% python3 -q
>>> import numpy as np
>>> import numpy.linalg as la
>>> np.set_printoptions(suppress=True, linewidth=140)
>>> K = np.loadtxt("layer15.csv", delimiter=",")
>>> K.round(4)
array([[-0.409 ,  0.0992,  0.1831, -0.4188,  0.2595, -0.109 , -0.1574,  0.0941,  0.0895, -0.4829, -0.163 , -0.3171, -0.2484],
       [ 0.0545, -0.3851, -0.3672, -0.0141,  0.2584,  0.1456,  0.0032,  0.1871, -0.0917, -0.2299,  0.5115, -0.3332,  0.0559],
       [ 0.2181,  0.1307, -0.148 ,  0.1995, -0.0164,  0.1645, -0.0013, -0.264 , -0.4663, -0.011 , -0.2165, -0.3698,  0.1247],
       [ 0.4363,  0.1201, -0.4366, -0.5402, -0.0783,  0.1968,  0.0863, -0.047 ,  0.4065,  0.0313, -0.0217,  0.1303, -0.1395],
       [ 0.    ,  0.306 ,  0.0304, -0.0973, -0.2595,  0.1034, -0.3508,  0.0324, -0.3618,  0.1368,  0.1982,  0.0853, -0.6164],
       [-0.1363,  0.5744, -0.2914,  0.1219, -0.2761, -0.1178,  0.2415,  0.427 ,  0.0918, -0.1125, -0.1503, -0.2352,  0.2162],
       [ 0.1363,  0.1788, -0.1832,  0.2021,  0.3143, -0.546 ,  0.1801, -0.4285,  0.1559,  0.101 ,  0.0658, -0.254 , -0.3625],
       [-0.2454,  0.003 ,  0.1653,  0.1995, -0.0598,  0.0758, -0.2199, -0.1325,  0.5739,  0.3089,  0.0981, -0.1126,  0.0762],
       [ 0.3817,  0.1286,  0.3883, -0.0126,  0.4262,  0.0836,  0.2121,  0.0751, -0.0238, -0.1745, -0.2777,  0.2256,  0.0148],
       [ 0.3545, -0.3496,  0.3155, -0.2317, -0.5122, -0.3939,  0.0138,  0.0657,  0.0129, -0.0055, -0.1018, -0.3758,  0.0178],
       [ 0.    , -0.0706,  0.0766, -0.0975,  0.2752,  0.2979,  0.0938,  0.3267, -0.0047,  0.6092, -0.2499, -0.4284, -0.1771],
       [ 0.4363,  0.2143,  0.2056,  0.3512,  0.0098,  0.2349, -0.4088,  0.1175,  0.2812, -0.289 ,  0.1497, -0.2283, -0.0314],
       [-0.0545, -0.1562,  0.1417,  0.3124, -0.2149,  0.1911,  0.6086,  0.1643,  0.1111, -0.1751,  0.1338,  0.0395, -0.4835],
       [-0.0545,  0.338 ,  0.3693, -0.3189, -0.0513,  0.2254,  0.3372, -0.3422, -0.0648,  0.0601,  0.4802, -0.2061,  0.2464],
       [ 0.1636,  0.1627,  0.1322, -0.0426,  0.2121, -0.4234, -0.0209,  0.4744, -0.1074,  0.2374,  0.4097,  0.1518,  0.0943]])
>>> proj = K @ la.solve(K.T @ K, K.T)
>>> np.round(la.eigvalsh(proj), 4) + 0
array([0., 0., 1., 1., 1., 1., 1., 1., 1., 1., 1., 1., 1., 1., 1.])
>>> print(la.matrix_rank(np.eye(15) - proj))
2
>>> np.round(proj @ K[:, 10], 4)
array([-0.163 ,  0.5115, -0.2165, -0.0217,  0.1982, -0.1503,  0.0658,  0.0981, -0.2777, -0.1018, -0.2499,  0.1497,  0.1338,  0.4802,
        0.4097])
